$ ipython --no-banner

In [1]: import numpy as np

In [2]: import numpy.linalg as la

In [3]: np.set_printoptions(precision=1, suppress=True, linewidth=120)

In [4]: tidy = lambda a: np.round(a, 1) + 0

In [5]: K = np.array([[0, 2, 2, 0], [0, 0, 1, -1], [0, 0, 0, -2], [0, 0, 0, 0]])

In [6]: K
Out[6]: 
array([[ 0,  2,  2,  0],
       [ 0,  0,  1, -1],
       [ 0,  0,  0, -2],
       [ 0,  0,  0,  0]])

In [7]: print([int(la.matrix_rank(la.matrix_power(K, p))) for p in range(1, 5)])
[3, 2, 1, 0]

In [8]: np.prod(np.diag(K)), tidy(la.det(K))
Out[8]: (np.int64(0), np.float64(0.0))

In [9]: K @ K
Out[9]: 
array([[ 0,  0,  2, -6],
       [ 0,  0,  0, -2],
       [ 0,  0,  0,  0],
       [ 0,  0,  0,  0]])

In [10]: X = np.load("dump.npy")

In [11]: X
Out[11]: 
array([[-1,  0,  0,  0,  0,  0,  0],
       [ 0,  1,  0,  0,  0,  0,  0],
       [ 0,  0, -1,  0,  0,  0,  0],
       [ 0,  0,  0,  2,  0,  0,  0],
       [ 0,  0,  0,  0, -2,  0,  0],
       [ 0,  0,  0,  0,  0,  0,  0],
       [ 0,  0,  0,  0,  0,  0, -1]])

In [12]: tidy(la.norm(X))
Out[12]: np.float64(3.5)

In [13]: X.shape
Out[13]: (7, 7)

In [14]: np.abs(X).max()
Out[14]: np.int64(2)

In [15]: np.unravel_index(np.abs(X).argmax(), X.shape)
Out[15]: (np.int64(3), np.int64(3))

In [16]: print(la.matrix_rank(X))
6

In [17]: X.sum(axis=0)
Out[17]: array([-1,  1, -1,  2, -2,  0, -1])

In [18]: tidy(X.mean(axis=0))
Out[18]: array([-0.1,  0.1, -0.1,  0.3, -0.3,  0. , -0.1])

In [19]: r = la.matrix_rank(X)

In [20]: print(r)
6

In [21]: ns = la.svd(X)[2][r:].T

In [22]: print(ns.shape)
(7, 1)

In [23]: [int(la.matrix_rank(np.delete(X, i, axis=0))) for i in range(7)]
Out[23]: [5, 5, 5, 5, 5, 6, 5]

In [24]: X @ ns
Out[24]: 
array([[0.],
       [0.],
       [0.],
       [0.],
       [0.],
       [0.],
       [0.]])

In [25]: [round(float(x), 1) for x in la.svd(K, compute_uv=False)[:3]]
Out[25]: [2.9, 2.2, 0.6]

In [26]: vals, evecs = la.eigh(X)

In [27]: print(tidy(la.svd(X, compute_uv=False)))
[2. 2. 1. 1. 1. 1. 0.]

In [28]: tidy(la.eigvalsh(X + 5 * np.eye(7)))
Out[28]: array([3., 4., 4., 4., 5., 6., 7.])

In [29]: evecs.T @ evecs
Out[29]: 
array([[1., 0., 0., 0., 0., 0., 0.],
       [0., 1., 0., 0., 0., 0., 0.],
       [0., 0., 1., 0., 0., 0., 0.],
       [0., 0., 0., 1., 0., 0., 0.],
       [0., 0., 0., 0., 1., 0., 0.],
       [0., 0., 0., 0., 0., 1., 0.],
       [0., 0., 0., 0., 0., 0., 1.]])

In [30]: vals.sum(), np.trace(X)
Out[30]: (np.float64(-2.0), np.int64(-2))

In [31]: print(vals)
[-2. -1. -1. -1.  0.  1.  2.]

In [32]: (vals > 1e-8).sum(), (vals < -1e-8).sum()
Out[32]: (np.int64(2), np.int64(4))

In [33]: np.abs(evecs[:, -1]).round(6).argmax()
Out[33]: np.int64(3)
